% python3 -q
>>> import numpy as np
>>> import numpy.linalg as la
>>> np.set_printoptions(precision=3, suppress=True, linewidth=200, sign=" ")
>>> def tidy(a):
...     return np.round(a, 3) + 0
... 
>>> arr = np.load("run3.npy")
>>> print(arr)
[[ 8  1  8]
 [ 1  6  3]
 [ 8  3  0]]
>>> w, evecs = la.eigh(arr)
>>> print(np.abs(evecs[:, -1]).round(6).argmax())
0
>>> print(tidy(la.svd(arr, compute_uv=False)))
[ 13.729   5.588   5.318]
>>> print(w.sum(), np.trace(arr))
14.0 14
>>> print(tidy(la.eigvalsh(arr + -3 * np.eye(3))))
[-8.318  2.588 10.729]
>>> print((w > 1e-8).sum(), (w < -1e-8).sum())
2 1
>>> print(tidy(np.abs(evecs[:, -1])))
[ 0.791  0.307  0.528]
>>> w, evecs = la.eigh(arr)
>>> vec = np.array([-3, 2, -2])
>>> print(np.abs(arr).sum(axis=1).max(), tidy(np.abs(w).max()))
17 13.729
>>> proj = np.triu(np.array([[0, 3, 1], [-1, 1, 2], [3, -2, 2]]), 1) + np.eye(3)
>>> Y = proj @ arr @ la.inv(proj)
>>> print(np.trace(Y), np.trace(arr))
14.0 14
>>> print(Y)
[[ 19. -35.  68.]
 [ 17. -39.  64.]
 [  8. -21.  34.]]
>>> X = np.load("mat.npy")
>>> print(X)
[[ 3 -3  0  0  0]
 [-3  2  2 10  0]
 [ 2 -1  1  5 -3]
 [ 0  0  0  0  2]]
>>> def softmax(z):
...     e = np.exp(z - z.max(axis=-1, keepdims=True))
...     return e / e.sum(axis=-1, keepdims=True)
... 
>>> print(tidy(softmax(X[0] + 2)))
[ 0.868  0.002  0.043  0.043  0.043]
>>> print(tidy(softmax(X).sum(axis=1)))
[ 1.  1.  1.  1.]
>>> S = X @ X.T / np.sqrt(5)
>>> print(tidy(softmax(S)[0] @ X))
[ 2.982 -2.964  0.018  0.088 -0.052]
>>> print(tidy(softmax(S + np.triu(np.full(S.shape, -np.inf), 1))))
[[ 1.     0.     0.     0.   ]
 [ 0.     1.     0.     0.   ]
 [ 0.     0.857  0.143  0.   ]
 [ 0.124  0.124  0.008  0.743]]
>>> mat = np.load("m.npy")
>>> print(mat)
[[ 0  2  1  2  2  3  1]
 [ 0  0  0  3  0  2  1]
 [ 0  0  0  2  1  1  1]
 [ 0  0  0  0  2  3  0]
 [ 0  0  0  0  0  3  1]
 [ 0  0  0  0  0  0  2]
 [ 0  0  0  0  0  0  0]]
>>> vec = np.array([4, 1, 3, 0, 4, 1, 0])
>>> a = np.maximum(mat @ vec, 0)
>>> print(a)
[ 16   2   5  11   3   0   0]
>>> print(mat * (a > 1e-9)[:, None])
[[ 0  2  1  2  2  3  1]
 [ 0  0  0  3  0  2  1]
 [ 0  0  0  2  1  1  1]
 [ 0  0  0  0  2  3  0]
 [ 0  0  0  0  0  3  1]
 [ 0  0  0  0  0  0  0]
 [ 0  0  0  0  0  0  0]]
>>> print(mat.T @ a)
[  0  32  16  48  59  99  26]
>>> print(np.flatnonzero(a > 1e-9))
[ 0  1  2  3  4]
>>> A = np.load("data.npy")
>>> print(A)
[[ 1 -3  4 -2 -2 -1]
 [ 3 -1  6  0  0  1]
 [ 1 -3  4 -2 -2 -1]
 [ 2 -2  5 -1 -1  0]
 [ 1 -3  4 -2 -2 -1]]
>>> U, s, VT = la.svd(A)
>>> evecs = VT[:(s > 1e-8).sum()]
>>> rng = np.random.default_rng(97)
>>> vec = A[2] + 5 * A[0] + rng.integers(2) * np.eye(6)[5]
>>> print(vec)
[  6. -18.  24. -12. -12.  -6.]
>>> print(tidy(la.norm(vec - evecs.T @ evecs @ vec)))
0.0
>>> print(la.matrix_rank(np.vstack([A, vec])))
2
>>> print(np.allclose(evecs.T @ evecs @ vec, vec))
True
>>> rank = la.matrix_rank(A)
>>> print(rank)
2
>>> null = la.svd(A)[2][rank:].T
>>> print([int(la.matrix_rank(A[:, :j + 1])) for j in range(6)])
[1, 2, 2, 2, 2, 2]
>>> print(np.allclose(A @ null, 0))
True
>>> U, s, VT = la.svd(A)
>>> print(np.argmax(s[:-1] / (s[1:] + 1e-6)) + 1)
2
>>> Y = U[:, :2] @ np.diag(s[:2]) @ VT[:2]
>>> print(la.matrix_rank(Y))
2
>>> f, v = A[2], A[1]
>>> print(f @ v)
29
>>> print(f @ f)
35
>>> pr = (f @ v) / (f @ f) * f
>>> print(tidy(la.norm(f + v) ** 2 + la.norm(f - v) ** 2))
164.0
>>> print(tidy(pr))
[ 0.829 -2.486  3.314 -1.657 -1.657 -0.829]
>>> print(la.matrix_rank(np.outer(f, v)))
1
>>> print(tidy((v - pr) @ f))
0.0
